In [1]: import numpy as np

In [2]: np.set_printoptions(precision=3, suppress=True, linewidth=140, legacy="1.25")

In [3]: tidy = lambda a: np.round(a, 3) + 0

In [4]: feats, _ = np.linalg.qr(np.array([[0.2, -0.3, 0.9, 0.2, 0.2, 0.2, 1.9],
   ...:     [1.4, 0.6, -1.2, 0.8, -1.3, 0.0, -0.8],
   ...:     [-1.5, 0.7, 2.0, 0.6, 0.5, -1.3, -0.7],
   ...:     [-0.7, 0.0, -0.9, 0.2, -0.4, -1.4, 0.3],
   ...:     [-0.5, 0.4, -0.1, 0.7, 1.1, 0.2, 1.1],
   ...:     [0.9, 0.2, 0.2, -0.2, 1.7, -0.1, -2.1],
   ...:     [0.5, -0.7, -0.6, 0.6, -0.2, -1.0, -1.8]]))

In [5]: tidy(feats)
Out[5]: 
array([[-0.081,  0.223, -0.504, -0.333,  0.084,  0.17 , -0.736],
       [-0.569, -0.599,  0.222, -0.363,  0.358, -0.05 , -0.077],
       [ 0.61 , -0.433, -0.402, -0.338,  0.139, -0.343,  0.167],
       [ 0.285,  0.059,  0.61 , -0.067, -0.078, -0.505, -0.526],
       [ 0.203, -0.278,  0.236, -0.386, -0.61 ,  0.551, -0.037],
       [-0.366, -0.236, -0.323,  0.184, -0.671, -0.465, -0.077],
       [-0.203,  0.518,  0.047, -0.675, -0.13 , -0.276,  0.374]])

In [6]: # orthonormal columns

In [7]: x = np.array([-5, 1, -5, 5, 2, 1, 2])

In [8]: rhs = feats @ x

In [9]: coef, lr = np.zeros(7), 1 / np.linalg.norm(feats, 2) ** 2

In [10]: for i in range(30):
    ...:     coef -= lr * feats.T @ (feats @ coef - rhs)
    ...:     if i % 5 == 0: print(i, round(np.linalg.norm(feats @ coef - rhs), 3))
    ...: 
0 0.0
5 0.0
10 0.0
15 0.0
20 0.0
25 0.0

In [11]: tidy(coef)
Out[11]: array([-5.,  1., -5.,  5.,  2.,  1.,  2.])

In [12]: x = np.array([4, 5, 4, 0, 5, 0, 3])

In [13]: tidy(np.einsum("ij,j->i", feats, x))
Out[13]: array([-3.014, -2.821, -0.138,  1.907, -2.792, -7.523,  2.433])

In [14]: np.sign((feats @ x).round(6))
Out[14]: array([-1., -1., -1.,  1., -1., -1.,  1.])

In [15]: tidy(feats @ (2 * x))
Out[15]: array([ -6.028,  -5.642,  -0.275,   3.814,  -5.583, -15.045,   4.866])

In [16]: tidy(feats @ np.ones(7))
Out[16]: array([-1.178, -1.077, -0.6  , -0.223, -0.32 , -1.954, -0.346])

In [17]: np.linalg.norm(feats @ x) <= np.linalg.norm(feats, 2) * np.linalg.norm(x) + 1e-9
Out[17]: True
